In [1]: import numpy as np

In [2]: from numpy import linalg as LA

In [3]: np.set_printoptions(suppress=True, linewidth=160)

In [4]: rd = lambda a: np.round(a, 2) + 0

In [5]: rng = np.random.default_rng(49)

In [6]: idx = rng.integers(0, 3, 3)

In [7]: F = (idx[:, None] == idx) * -1 + np.eye(3)

In [8]: F
Out[8]: 
array([[0., 0., 0.],
       [0., 0., 0.],
       [0., 0., 0.]])

In [9]: A = np.array([[3, 3, 3, 3], [3, 6, 6, 6], [3, 6, 9, 9], [3, 6, 9, 12]])

In [10]: (A + A.T) / 2
Out[10]: 
array([[ 3.,  3.,  3.,  3.],
       [ 3.,  6.,  6.,  6.],
       [ 3.,  6.,  9.,  9.],
       [ 3.,  6.,  9., 12.]])

In [11]: (A - A.T) / 2
Out[11]: 
array([[0., 0., 0., 0.],
       [0., 0., 0., 0.],
       [0., 0., 0., 0.],
       [0., 0., 0., 0.]])

In [12]: LA.matrix_power(A, 3)
Out[12]: 
array([[ 810, 1512, 2025, 2295],
       [1512, 2835, 3807, 4320],
       [2025, 3807, 5130, 5832],
       [2295, 4320, 5832, 6642]])

In [13]: np.allclose(A @ A.T, A.T @ A)
Out[13]: True

In [14]: rd(LA.det(A))
Out[14]: np.float64(81.0)

In [15]: A @ A
Out[15]: 
array([[ 36,  63,  81,  90],
       [ 63, 117, 153, 171],
       [ 81, 153, 207, 234],
       [ 90, 171, 234, 270]])

In [16]: left, sig, vt = LA.svd(A, full_matrices=False)

In [17]: np.abs(left[:, 0]).round(6).argmax()
Out[17]: np.int64(3)

In [18]: rd(np.abs(vt[0]))
Out[18]: array([0.23, 0.43, 0.58, 0.66])

In [19]: rd(left.T @ left)
Out[19]: 
array([[1., 0., 0., 0.],
       [0., 1., 0., 0.],
       [0., 0., 1., 0.],
       [0., 0., 0., 1.]])

In [20]: left.shape, sig.shape, vt.shape
Out[20]: ((4, 4), (4,), (4, 4))

In [21]: np.allclose(left * sig @ vt, A)
Out[21]: True

In [22]: print(rd(vt @ vt.T))
[[1. 0. 0. 0.]
 [0. 1. 0. 0.]
 [0. 0. 1. 0.]
 [0. 0. 0. 1.]]

In [23]: rd(np.cumsum(sig ** 2) / np.sum(sig ** 2))
Out[23]: array([0.98, 1.  , 1.  , 1.  ])

In [24]: rd(sig)
Out[24]: array([24.87,  3.  ,  1.28,  0.85])

In [25]: Q, r_ = LA.qr(A)

In [26]: np.allclose(r_.T @ r_, A.T @ A)
Out[26]: True

In [27]: rd(Q @ r_)
Out[27]: 
array([[ 3.,  3.,  3.,  3.],
       [ 3.,  6.,  6.,  6.],
       [ 3.,  6.,  9.,  9.],
       [ 3.,  6.,  9., 12.]])

In [28]: print(rd(np.abs(np.diag(r_))))
[6.   2.6  2.45 2.12]

In [29]: rd(Q.T @ Q)
Out[29]: 
array([[1., 0., 0., 0.],
       [0., 1., 0., 0.],
       [0., 0., 1., 0.],
       [0., 0., 0., 1.]])

In [30]: rd(r_)
Out[30]: 
array([[ -6.  , -10.5 , -13.5 , -15.  ],
       [  0.  ,  -2.6 ,  -4.33,  -5.2 ],
       [  0.  ,   0.  ,  -2.45,  -3.67],
       [  0.  ,   0.  ,   0.  ,   2.12]])

In [31]: rd(np.trace(Q @ Q.T))
Out[31]: np.float64(4.0)

In [32]: print(rd(Q))
[[-0.5   0.87  0.    0.  ]
 [-0.5  -0.29  0.82  0.  ]
 [-0.5  -0.29 -0.41 -0.71]
 [-0.5  -0.29 -0.41  0.71]]

In [33]: rd((r_ + r_.T) / 2)
Out[33]: 
array([[-6.  , -5.25, -6.75, -7.5 ],
       [-5.25, -2.6 , -2.17, -2.6 ],
       [-6.75, -2.17, -2.45, -1.84],
       [-7.5 , -2.6 , -1.84,  2.12]])

In [34]: r_.inv()
AttributeError: 'numpy.ndarray' object has no attribute 'inv'


In [35]: rd(np.abs(LA.eigvals(r_)).max())
Out[35]: np.float64(6.0)

In [36]: assert r_ == r_.T
ValueError: The truth value of an array with more than one element is ambiguous. Use a.any() or a.all()


In [37]: rd(np.sort(np.abs(LA.eigvals(r_))))
Out[37]: array([2.12, 2.45, 2.6 , 6.  ])

In [38]: print(rd(r_ @ r_))
[[ 36.    90.28 159.53 162.34]
 [  0.     6.75  21.86  18.39]
 [  0.     0.     6.     1.21]
 [  0.     0.     0.     4.5 ]]

In [39]: rd(LA.det(r_))
Out[39]: np.float64(-81.0)

In [40]: np.allclose(r_ @ r_.T, r_.T @ r_)
Out[40]: False

In [41]: mat = np.loadtxt("mat.csv", delimiter=",")

In [42]: rd(mat)
Out[42]: 
array([[ 0.87,  0.  , -0.5 ,  0.  ],
       [ 0.  ,  1.  ,  0.  ,  0.  ],
       [ 0.5 ,  0.  ,  0.87,  0.  ],
       [ 0.  ,  0.  ,  0.  ,  1.  ]])

In [43]: rd(mat.reshape(2, -1))
Out[43]: 
array([[ 0.87,  0.  , -0.5 ,  0.  ,  0.  ,  1.  ,  0.  ,  0.  ],
       [ 0.5 ,  0.  ,  0.87,  0.  ,  0.  ,  0.  ,  0.  ,  1.  ]])

In [44]: T = mat.reshape(4, 2, -1)

In [45]: rd(np.einsum("ihd,ihd->ih", T, T))
Out[45]: 
array([[0.75, 0.25],
       [1.  , 0.  ],
       [0.25, 0.75],
       [0.  , 1.  ]])

In [46]: rd(T.sum(axis=1))
Out[46]: 
array([[0.37, 0.  ],
       [0.  , 1.  ],
       [1.37, 0.  ],
       [0.  , 1.  ]])

In [47]: M2 = mat / LA.norm(mat, axis=1, keepdims=True)

In [48]: C2 = M2 @ M2.T

In [49]: rd(C2[2])
Out[49]: array([0., 0., 1., 0.])

In [50]: print(np.argwhere(np.triu(np.abs(C2) > 0.95, 1)))
[]

In [51]: print(rd(C2))
[[1. 0. 0. 0.]
 [0. 1. 0. 0.]
 [0. 0. 1. 0.]
 [0. 0. 0. 1.]]

In [52]: np.degrees(np.arccos(np.clip(C2[2, 0], -1, 1)))
Out[52]: np.float64(90.0)

In [53]: print((C2 - 2 * np.eye(4)).round(6).argmax(axis=1))
[1 0 0 0]

In [54]: rd(LA.norm(M2, axis=1))
Out[54]: array([1., 1., 1., 1.])

In [55]: T = np.stack([mat, -3 * mat, mat[::-1]])

In [56]: (T @ mat.T).shape
Out[56]: (3, 4, 4)

In [57]: print(T.shape)
(3, 4, 4)

In [58]: rd(LA.det(T))
Out[58]: array([ 1., 81.,  1.])

In [59]: print(rd(T.sum(axis=0)))
[[-1.73  0.    1.    1.  ]
 [ 0.5  -2.    0.87  0.  ]
 [-1.    1.   -1.73  0.  ]
 [ 0.87  0.   -0.5  -2.  ]]

In [60]: idx = rng.permutation(4)

In [61]: print(idx)
[1 2 0 3]

In [62]: M2 = mat[idx][:, idx]

In [63]: rd(np.diag(M2))
Out[63]: array([1.  , 0.87, 0.87, 1.  ])

In [64]: E = np.load("data.npy")

In [65]: E
Out[65]: 
array([[ 1.29,  0.22,  0.4 ],
       [ 0.22,  1.93, -0.12],
       [ 0.4 , -0.12,  1.78]])

In [66]: rd(LA.norm(E[1], 1)), rd(LA.norm(E[1], np.inf))
Out[66]: (np.float64(2.27), np.float64(1.93))

In [67]: r0 = np.array([1, 5, 5])

In [68]: M2 = E + np.outer(r0, np.eye(3)[0])

In [69]: print(rd(LA.det(M2) / LA.det(E)), rd(1 + LA.solve(E, r0)[0]))
0.31 0.31

In [70]: M2
Out[70]: 
array([[ 2.29,  0.22,  0.4 ],
       [ 5.22,  1.93, -0.12],
       [ 5.4 , -0.12,  1.78]])

In [71]: LA.matrix_rank(LA.inv(M2) - LA.inv(E), tol=1e-8)
Out[71]: np.int64(1)

In [72]: LA.matrix_rank(M2 - E)
Out[72]: np.int64(1)

In [73]: vals, V = LA.eigh(E)

In [74]: rd(LA.svd(E, compute_uv=False))
Out[74]: array([2.01, 2.  , 1.  ])

In [75]: print(rd(LA.eigvalsh(E @ E)))
[1.   3.99 4.02]

In [76]: vals.sum(), np.trace(E)
Out[76]: (np.float64(5.0), np.float64(5.0))

In [77]: rd(vals)
Out[77]: array([1.  , 2.  , 2.01])

In [78]: print(rd(V.T @ E @ V))
[[1.   0.   0.  ]
 [0.   2.   0.  ]
 [0.   0.   2.01]]

In [79]: rd(V @ np.diag(vals) @ V.T)
Out[79]: 
array([[ 1.29,  0.22,  0.4 ],
       [ 0.22,  1.93, -0.12],
       [ 0.4 , -0.12,  1.78]])

In [80]: vals, V = LA.eig(E)

In [81]: rd(np.sort(LA.eigvals(E.T)))
Out[81]: array([1.  , 2.  , 2.01])

In [82]: rd(E @ V[:, 0] - vals[0] * V[:, 0])
Out[82]: array([0., 0., 0.])

In [83]: rd(np.prod(vals))
Out[83]: np.float64(4.0)

In [84]: rd(np.sort(LA.eigvals(LA.inv(E))))
Out[84]: array([0.5, 0.5, 1. ])

In [85]: rd(vals)
Out[85]: array([1.  , 2.01, 2.  ])

In [86]: Q, r_ = LA.qr(E)

In [87]: print(rd(Q.T @ Q))
[[1. 0. 0.]
 [0. 1. 0.]
 [0. 0. 1.]]

In [88]: print(Q.shape, r_.shape)
(3, 3) (3, 3)

In [89]: rd(abs(r_[0, 0])), rd(LA.norm(E[:, 0]))
Out[89]: (np.float64(1.37), np.float64(1.37))

In [90]: X = np.load("test19.npy")

In [91]: rd(X)
Out[91]: 
array([[ 1.62,  2.48, -0.47],
       [-1.33, -1.74, -2.05],
       [ 0.8 ,  1.49, -2.48],
       [ 1.65,  2.35,  0.87],
       [ 0.77,  1.44, -2.52],
       [-0.21,  0.03, -2.99],
       [ 1.63,  2.32,  0.99],
       [ 1.67,  2.49, -0.03],
       [ 0.71,  0.73,  2.82],
       [ 1.05,  1.81, -2.15],
       [ 0.59,  0.54,  2.89],
       [-0.88, -1.  , -2.69],
       [-1.01, -1.21, -2.55]])

In [92]: idx = X[:, 1] > np.median(X[:, 1])

In [93]: r0 = X[idx].mean(axis=0) - X[~idx].mean(axis=0)

In [94]: rd(r0)
Out[94]: array([1.6 , 2.33, 0.47])

In [95]: rd((((X - X.mean(axis=0)) @ r0 > 0) == idx).mean())
Out[95]: np.float64(0.77)

In [96]: M2 = np.array([[-4, -3, -1], [-5, -5, 2], [3, -3, 1]])

In [97]: J = M2 - M2.T

In [98]: J
Out[98]: 
array([[ 0,  2, -4],
       [-2,  0,  5],
       [ 4, -5,  0]])

In [99]: LA.lstsq(J[:-1].T, J[-1])[2]
Out[99]: np.int32(2)

In [100]: rd(J @ LA.pinv(J) @ J)
Out[100]: 
array([[ 0.,  2., -4.],
       [-2.,  0.,  5.],
       [ 4., -5.,  0.]])

In [101]: M2 = np.array([[2, -9, -5], [6, 5, 2], [-5, -8, -5]])

In [102]: data = M2.T @ M2

In [103]: data
Out[103]: 
array([[ 65,  52,  27],
       [ 52, 170,  95],
       [ 27,  95,  54]])

In [104]: vec = np.ones(4)

In [105]: for _ in range(4):
     ...:     vec = A @ vec
     ...:     vec /= LA.norm(vec)
     ...:     print(round(vec @ A @ vec, 2))
     ...: 
24.84
24.87
24.87
24.87

In [106]: rd(vec)
Out[106]: array([0.23, 0.43, 0.58, 0.66])

In [107]: W0 = np.load("layer0.npy")

In [108]: W0
Out[108]: 
array([[3, 0, 0],
       [0, 3, 0],
       [0, 0, 0]])

In [109]: left, sig, vt = LA.svd(W0)

In [110]: V = vt[:(sig > 1e-8).sum()]

In [111]: vec = W0[1] + 2 * W0[0] + rng.integers(2) * np.eye(3)[1]

In [112]: vec
Out[112]: array([6., 4., 0.])

In [113]: np.allclose(V.T @ V @ vec, vec)
Out[113]: True

In [114]: LA.matrix_rank(np.vstack([W0, vec]))
Out[114]: np.int64(2)

In [115]: V.T @ V
Out[115]: 
array([[1., 0., 0.],
       [0., 1., 0.],
       [0., 0., 0.]])
